$ python -q
>>> import numpy as np
>>> import numpy.linalg as la
>>> np.set_printoptions(precision=1, suppress=True, linewidth=200)
>>> def rnd(a):
...     return np.round(a, 1) + 0
... 
>>> m1 = np.array([[0, 0, 0, 2, 3, -3, -2],
...     [0, 0, 2, 3, -4, -2, 3],
...     [0, -2, 0, -1, -1, -3, 2],
...     [-2, -3, 1, 0, 4, 0, 5],
...     [-3, 4, 1, -4, 0, 5, -2],
...     [3, 2, 3, 0, -5, 0, 1],
...     [2, -3, -2, -5, 2, -1, 0]])
>>> m1
array([[ 0,  0,  0,  2,  3, -3, -2],
       [ 0,  0,  2,  3, -4, -2,  3],
       [ 0, -2,  0, -1, -1, -3,  2],
       [-2, -3,  1,  0,  4,  0,  5],
       [-3,  4,  1, -4,  0,  5, -2],
       [ 3,  2,  3,  0, -5,  0,  1],
       [ 2, -3, -2, -5,  2, -1,  0]])
>>> rng = np.random.default_rng(9268)
>>> lab = rng.permutation(7)
>>> lab
array([5, 0, 2, 6, 1, 3, 4])
>>> M2 = m1[lab][:, lab]
>>> np.allclose(M2, m1)
False
>>> [round(float(x), 1) for x in la.svd(m1, compute_uv=False)[:3]]
[10.2, 10.2, 6.6]
>>> la.cond(m1) > 100
np.True_
>>> np.argsort(-la.norm(m1, axis=0).round(6), kind="stable")[:3]
array([4, 3, 5])
>>> feats = np.loadtxt("data.csv", delimiter=",")
>>> feats
array([[ 0.,  0.,  3., -5.,  2.,  0.,  0.,  0.,  0.,  0.,  0.,  0.],
       [ 5., -5., -3.,  5., -4.,  0.,  0.,  0.,  0.,  0.,  0.,  0.],
       [ 1., -3., -1.,  5.,  2.,  0.,  0.,  0.,  0.,  0.,  0.,  0.],
       [-3.,  3., -5.,  2., -2.,  0.,  0.,  0.,  0.,  0.,  0.,  0.],
       [-2.,  4., -2.,  0., -2.,  0.,  0.,  0.,  0.,  0.,  0.,  0.],
       [ 0.,  0.,  0.,  0.,  0.,  2.,  1.,  2.,  1.,  0.,  2.,  0.],
       [ 0.,  0.,  0.,  0.,  0.,  1.,  0.,  2.,  2.,  1.,  1.,  2.],
       [ 0.,  0.,  0.,  0.,  0.,  0.,  0.,  1.,  2.,  0.,  2.,  1.],
       [ 0.,  0.,  0.,  0.,  0.,  0.,  1.,  0.,  1.,  2.,  1.,  1.],
       [ 0.,  0.,  0.,  0.,  0.,  1.,  2.,  0.,  2.,  2.,  0.,  2.],
       [ 0.,  0.,  0.,  0.,  0.,  2.,  1.,  2.,  1.,  1.,  2.,  2.],
       [ 0.,  0.,  0.,  0.,  0.,  0.,  1.,  1.,  2.,  0.,  0.,  2.]])
>>> W1 = np.array([[1, 2],
...     [-3, -3],
...     [2, 0],
...     [-3, 2],
...     [2, -1],
...     [2, 2],
...     [2, -2],
...     [1, 2],
...     [-1, 0],
...     [-2, 2],
...     [3, 1],
...     [-1, -3]])
>>> c = np.array([1, 3])
>>> hid = np.maximum(feats @ W1 + c, 0)
>>> rnd((hid > 0).mean(axis=0))
array([0.4, 0.6])
>>> la.matrix_rank(hid)
np.int64(2)
>>> cent = np.array([[-2, 3], [3, 0]])
>>> W1 @ cent
array([[  4,   3],
       [ -3,  -9],
       [ -4,   6],
       [ 12,  -9],
       [ -7,   6],
       [  2,   6],
       [-10,   6],
       [  4,   3],
       [  2,  -3],
       [ 10,  -6],
       [ -3,   9],
       [ -7,  -3]])
>>> (hid @ cent).round(6).argmax(axis=1)
array([1, 0, 0, 0, 0, 1, 0, 1, 0, 0, 1, 0])
>>> left, sv = la.svd(feats)
Traceback (most recent call last):
  File "<python-input-24>", line 1, in <module>
    left, sv = la.svd(feats)
    ^^^^^^^^
ValueError: too many values to unpack (expected 2)
>>> left, sv, Vt = la.svd(feats, full_matrices=False)
>>> rnd(left.T @ left)
array([[1., 0., 0., 0., 0., 0., 0., 0., 0., 0., 0., 0.],
       [0., 1., 0., 0., 0., 0., 0., 0., 0., 0., 0., 0.],
       [0., 0., 1., 0., 0., 0., 0., 0., 0., 0., 0., 0.],
       [0., 0., 0., 1., 0., 0., 0., 0., 0., 0., 0., 0.],
       [0., 0., 0., 0., 1., 0., 0., 0., 0., 0., 0., 0.],
       [0., 0., 0., 0., 0., 1., 0., 0., 0., 0., 0., 0.],
       [0., 0., 0., 0., 0., 0., 1., 0., 0., 0., 0., 0.],
       [0., 0., 0., 0., 0., 0., 0., 1., 0., 0., 0., 0.],
       [0., 0., 0., 0., 0., 0., 0., 0., 1., 0., 0., 0.],
       [0., 0., 0., 0., 0., 0., 0., 0., 0., 1., 0., 0.],
       [0., 0., 0., 0., 0., 0., 0., 0., 0., 0., 1., 0.],
       [0., 0., 0., 0., 0., 0., 0., 0., 0., 0., 0., 1.]])
>>> np.allclose(left * sv @ Vt, feats)
True
>>> rnd(left.T @ feats @ Vt.T)
array([[12.1,  0. ,  0. ,  0. ,  0. ,  0. ,  0. ,  0. ,  0. ,  0. ,  0. ,  0. ],
       [ 0. ,  9.3,  0. ,  0. ,  0. ,  0. ,  0. ,  0. ,  0. ,  0. ,  0. ,  0. ],
       [ 0. ,  0. ,  8.2,  0. ,  0. ,  0. ,  0. ,  0. ,  0. ,  0. ,  0. ,  0. ],
       [ 0. ,  0. ,  0. ,  4.7,  0. ,  0. ,  0. ,  0. ,  0. ,  0. ,  0. ,  0. ],
       [ 0. ,  0. ,  0. ,  0. ,  3.6,  0. ,  0. ,  0. ,  0. ,  0. ,  0. ,  0. ],
       [ 0. ,  0. ,  0. ,  0. ,  0. ,  2.4,  0. ,  0. ,  0. ,  0. ,  0. ,  0. ],
       [ 0. ,  0. ,  0. ,  0. ,  0. ,  0. ,  1.8,  0. ,  0. ,  0. ,  0. ,  0. ],
       [ 0. ,  0. ,  0. ,  0. ,  0. ,  0. ,  0. ,  1.5,  0. ,  0. ,  0. ,  0. ],
       [ 0. ,  0. ,  0. ,  0. ,  0. ,  0. ,  0. ,  0. ,  1.4,  0. ,  0. ,  0. ],
       [ 0. ,  0. ,  0. ,  0. ,  0. ,  0. ,  0. ,  0. ,  0. ,  0.8,  0. ,  0. ],
       [ 0. ,  0. ,  0. ,  0. ,  0. ,  0. ,  0. ,  0. ,  0. ,  0. ,  0.5,  0. ],
       [ 0. ,  0. ,  0. ,  0. ,  0. ,  0. ,  0. ,  0. ,  0. ,  0. ,  0. ,  0.4]])
>>> rnd(Vt @ Vt.T)
array([[1., 0., 0., 0., 0., 0., 0., 0., 0., 0., 0., 0.],
       [0., 1., 0., 0., 0., 0., 0., 0., 0., 0., 0., 0.],
       [0., 0., 1., 0., 0., 0., 0., 0., 0., 0., 0., 0.],
       [0., 0., 0., 1., 0., 0., 0., 0., 0., 0., 0., 0.],
       [0., 0., 0., 0., 1., 0., 0., 0., 0., 0., 0., 0.],
       [0., 0., 0., 0., 0., 1., 0., 0., 0., 0., 0., 0.],
       [0., 0., 0., 0., 0., 0., 1., 0., 0., 0., 0., 0.],
       [0., 0., 0., 0., 0., 0., 0., 1., 0., 0., 0., 0.],
       [0., 0., 0., 0., 0., 0., 0., 0., 1., 0., 0., 0.],
       [0., 0., 0., 0., 0., 0., 0., 0., 0., 1., 0., 0.],
       [0., 0., 0., 0., 0., 0., 0., 0., 0., 0., 1., 0.],
       [0., 0., 0., 0., 0., 0., 0., 0., 0., 0., 0., 1.]])
>>> M2 = np.array([[2, -2, 3],
...     [-3, 1, 0],
...     [-2, 1, 2],
...     [2, -3, 0],
...     [-2, 0, 3],
...     [1, -3, 3],
...     [2, -3, -3],
...     [-3, -2, 1],
...     [-1, -1, 1],
...     [3, -1, 3],
...     [3, 3, -2],
...     [-2, 1, 0]])
>>> la.matrix_rank(feats @ M2)
np.int64(3)
>>> np.einsum("ij->j", feats)
array([ 1., -1., -8.,  7., -4.,  6.,  6.,  8., 11.,  6.,  8., 10.])
>>> M2.T @ feats.T
array([[-20.,  49.,  19.,   3.,  -8.,   3.,  -5.,  -1.,   8.,   5.,   2.,  -7.],
       [ 18., -33., -21.,  -2.,   6.,  -8.,  -5.,   3.,  -2., -11.,  -7.,  -5.],
       [ 12.,  -3.,   7., -25., -16.,   2.,   8.,  -1.,   2.,   5.,   5.,   0.]])
>>> np.einsum("ik,kj->ji", feats, M2)
array([[-20.,  49.,  19.,   3.,  -8.,   3.,  -5.,  -1.,   8.,   5.,   2.,  -7.],
       [ 18., -33., -21.,  -2.,   6.,  -8.,  -5.,   3.,  -2., -11.,  -7.,  -5.],
       [ 12.,  -3.,   7., -25., -16.,   2.,   8.,  -1.,   2.,   5.,   5.,   0.]])
